$ python -q
>>> import numpy as np
>>> from numpy import linalg as LA
>>> np.set_printoptions(precision=3, suppress=True, linewidth=200, legacy="1.25")
>>> def rnd(a):
...     return np.round(a, 3) + 0
... 
>>> data = np.loadtxt("layer10.csv", delimiter=",")
>>> print(data)
[[ 0.  0. -1.  2. -2. -2. -1. -2.  2.  2. -1.  2. -1.  2.]
 [ 1. -2.  0.  1. -1. -1. -2.  1. -1. -2.  2.  2.  2. -1.]
 [ 2. -1. -2.  1.  0. -2.  2. -2.  1.  0.  2. -1.  2.  2.]
 [ 0.  2. -1.  2.  2.  0.  2.  0.  0.  1. -1.  0. -1.  1.]
 [ 2.  1. -2.  1.  0. -1. -1.  2.  2.  2. -1. -1.  1. -2.]
 [ 0. -2.  0.  0.  2. -2.  1.  0.  2.  1.  0.  1.  1.  1.]
 [ 1. -1. -1.  1.  2.  0.  2.  0. -1. -1. -2. -1.  1.  2.]
 [ 0.  2. -1.  2.  2.  0.  2.  0.  0.  1. -1.  0. -1.  1.]
 [ 2.  1. -1.  1.  0. -2.  2.  0.  0. -2.  1. -2.  1.  2.]
 [-1.  1.  1. -2. -1.  2.  0.  1. -1. -2. -1. -2.  1. -2.]
 [-1.  1.  0.  2. -1.  2.  0.  2.  1.  2. -2. -1. -2.  2.]]
>>> left, sigma, Vh = LA.svd(data)
>>> np.argmax(sigma[:-1] / (sigma[1:] + 1e-6)) + 1
10
>>> rnd(sigma)
array([9.732, 8.543, 7.287, 5.52 , 4.517, 3.864, 3.551, 2.48 , 1.962, 1.335, 0.   ])
>>> Y = left[:, :10] @ np.diag(sigma[:10]) @ Vh[:10]
>>> LA.matrix_rank(Y)
10
>>> rnd(LA.norm(data - Y, 2)), rnd(sigma[10])
(0.0, 0.0)
>>> rnd(LA.norm(data - Y) / LA.norm(data))
0.0
>>> LA.matrix_rank(data, rtol=0.05)
10
>>> left, sigma, Vh = LA.svd(data)
>>> vecs = Vh[:(sigma > 1e-8).sum()]
>>> rng = np.random.default_rng(71881)
>>> vec = data[9] + -1 * data[6] + rng.integers(2) * np.eye(14)[1]
>>> vec
array([-2.,  2.,  2., -3., -3.,  2., -2.,  1.,  0., -1.,  1., -1.,  0., -4.])
>>> rnd(LA.norm(vec - vecs.T @ vecs @ vec))
0.0
>>> Y = np.array([[1, -5], [2, 4]])
>>> W2 = np.array([[1, 2, 3], [0, 3, 1], [3, 0, 3]])
>>> feats = np.kron(Y, W2)
>>> feats
array([[  1,   2,   3,  -5, -10, -15],
       [  0,   3,   1,   0, -15,  -5],
       [  3,   0,   3, -15,   0, -15],
       [  2,   4,   6,   4,   8,  12],
       [  0,   6,   2,   0,  12,   4],
       [  6,   0,   6,  12,   0,  12]])
>>> f, g = feats[1], feats[2]
>>> f @ g
78
>>> f @ f
260
>>> pr = (f @ g) / (f @ f) * f
>>> print(rnd(LA.norm(f + g) ** 2 + LA.norm(f - g) ** 2))
1456.0
>>> vec = np.array([0, 1, 1, -2, 2, 2])
>>> y = feats @ vec
>>> coef, lr = np.zeros(6), 1 / LA.norm(feats, 2) ** 2
>>> for i in range(10):
...     coef -= lr * feats.T @ (feats @ coef - y)
...     if i % 2 == 0: print(i, round(LA.norm(feats @ coef - y), 3))
... 
0 37.348
2 20.154
4 13.23
6 10.498
8 9.238
>>> rnd(coef)
array([ 0.215,  0.669,  0.643, -0.749,  2.567,  0.951])
>>> f = np.array([-2, 1, -2, 5, -3, -1, -5, 5, 1, -3, 3]) + 0.5
>>> K = np.outer(f, f) / (f @ f)
>>> rnd(K)
array([[ 0.02 , -0.02 ,  0.02 , -0.072,  0.033,  0.007,  0.059, -0.072, -0.02 ,  0.033, -0.046],
       [-0.02 ,  0.02 , -0.02 ,  0.072, -0.033, -0.007, -0.059,  0.072,  0.02 , -0.033,  0.046],
       [ 0.02 , -0.02 ,  0.02 , -0.072,  0.033,  0.007,  0.059, -0.072, -0.02 ,  0.033, -0.046],
       [-0.072,  0.072, -0.072,  0.264, -0.12 , -0.024, -0.216,  0.264,  0.072, -0.12 ,  0.168],
       [ 0.033, -0.033,  0.033, -0.12 ,  0.054,  0.011,  0.098, -0.12 , -0.033,  0.054, -0.076],
       [ 0.007, -0.007,  0.007, -0.024,  0.011,  0.002,  0.02 , -0.024, -0.007,  0.011, -0.015],
       [ 0.059, -0.059,  0.059, -0.216,  0.098,  0.02 ,  0.176, -0.216, -0.059,  0.098, -0.137],
       [-0.072,  0.072, -0.072,  0.264, -0.12 , -0.024, -0.216,  0.264,  0.072, -0.12 ,  0.168],
       [-0.02 ,  0.02 , -0.02 ,  0.072, -0.033, -0.007, -0.059,  0.072,  0.02 , -0.033,  0.046],
       [ 0.033, -0.033,  0.033, -0.12 ,  0.054,  0.011,  0.098, -0.12 , -0.033,  0.054, -0.076],
       [-0.046,  0.046, -0.046,  0.168, -0.076, -0.015, -0.137,  0.168,  0.046, -0.076,  0.107]])
>>> [round(float(x), 3) for x in LA.svd(K, compute_uv=False)[:3]]
[1.0, 0.0, 0.0]
>>> np.argsort(-LA.norm(K, axis=0).round(6), kind="stable")[:3]
array([3, 7, 6])
>>> LA.matrix_rank(K, rtol=0.1)
1
>>> left, sigma, Vh = LA.svd(K)
>>> rnd(sigma)
array([1., 0., 0., 0., 0., 0., 0., 0., 0., 0., 0.])
>>> np.argmax(sigma[:-1] / (sigma[1:] + 1e-6)) + 1
1
>>> Y = left[:, :1] @ np.diag(sigma[:1]) @ Vh[:1]
>>> rnd(np.abs(K - Y).max())
0.0
>>> rnd(LA.norm(K - Y) / LA.norm(K))
0.0
>>> LA.matrix_rank(Y)
1
>>> vec = np.array([3, 1, 2, 1, 2, 2])
>>> (feats @ vec).argmax()
3
>>> np.einsum("ij,j->i", feats, vec)
array([-44, -35, -30,  66,  42,  66])
>>> feats @ (2 * vec)
array([-88, -70, -60, 132,  84, 132])
>>> print((feats * vec).sum(axis=1))
[-44 -35 -30  66  42  66]
>>> feats * vec
array([[  3,   2,   6,  -5, -20, -30],
       [  0,   3,   2,   0, -30, -10],
       [  9,   0,   6, -15,   0, -30],
       [  6,   4,  12,   4,  16,  24],
       [  0,   6,   4,   0,  24,   8],
       [ 18,   0,  12,  12,   0,  24]])
>>> np.sign((feats @ vec).round(6))
array([-1, -1, -1,  1,  1,  1])
>>> X = np.loadtxt("w.csv", delimiter=",")
>>> X
array([[-0.11, -0.02, -0.11,  0.17, -0.07, -0.12,  0.  , -0.05,  0.05, -0.04, -0.15,  0.07,  0.08,  0.1 ],
       [-1.79, -0.28, -1.74,  2.73, -1.05, -1.83,  0.13, -0.85,  0.9 , -0.65, -2.43,  0.96,  1.35,  1.59],
       [ 1.89, -0.02,  1.49, -2.63,  0.49,  1.08, -1.04,  1.15, -1.55,  0.68,  2.49,  0.23, -1.76, -1.42],
       [-0.72,  0.96,  0.48,  0.24,  1.68,  2.16,  3.12, -1.2 ,  2.4 , -0.24, -0.72, -3.84,  1.68, -0.24],
       [-0.62, -0.84, -1.42,  1.54, -1.82, -2.64, -2.08,  0.3 , -1.1 , -0.24, -1.02,  3.26, -0.32,  1.16],
       [ 0.11, -0.98, -0.99,  0.63, -1.89, -2.58, -2.86,  0.85, -1.95,  0.02, -0.09,  3.87, -1.14,  0.72],
       [-0.38, -0.66, -1.03,  1.06, -1.4 , -2.01, -1.69,  0.3 , -0.95, -0.15, -0.66,  2.57, -0.35,  0.83],
       [-0.1 , -0.2 , -0.3 ,  0.3 , -0.42, -0.6 , -0.52,  0.1 , -0.3 , -0.04, -0.18,  0.78, -0.12,  0.24],
       [-1.45, -0.4 , -1.6 ,  2.35, -1.19, -1.95, -0.39, -0.55,  0.4 , -0.53, -2.01,  1.46,  0.91,  1.43]])
>>> left, sigma, Vh = LA.svd(X)
>>> print(rnd(sigma))
[12.344  8.872  0.     0.     0.     0.     0.     0.     0.   ]
>>> Y = left[:, :2] @ np.diag(sigma[:2]) @ Vh[:2]
>>> rnd(np.abs(X - Y).max())
0.0
>>> Y = X / LA.norm(X, axis=1, keepdims=True)
>>> cov = Y @ Y.T
>>> rnd(np.degrees(np.arccos(np.clip(cov[7, 5], -1, 1))))
15.305
>>> (cov - 2 * np.eye(9)).round(6).argmax(axis=1)
array([1, 0, 5, 1, 6, 7, 7, 6, 0])
>>> (np.abs(cov) > 0.9).astype(int)
array([[1, 1, 1, 0, 0, 0, 0, 0, 1],
       [1, 1, 1, 0, 0, 0, 0, 0, 1],
       [1, 1, 1, 0, 0, 0, 0, 0, 0],
       [0, 0, 0, 1, 0, 1, 0, 0, 0],
       [0, 0, 0, 0, 1, 1, 1, 1, 0],
       [0, 0, 0, 1, 1, 1, 1, 1, 0],
       [0, 0, 0, 0, 1, 1, 1, 1, 0],
       [0, 0, 0, 0, 1, 1, 1, 1, 0],
       [1, 1, 0, 0, 0, 0, 0, 0, 1]])
>>> rnd(cov[7])
array([ 0.582,  0.541, -0.209, -0.858,  0.995,  0.965,  1.   ,  1.   ,  0.708])
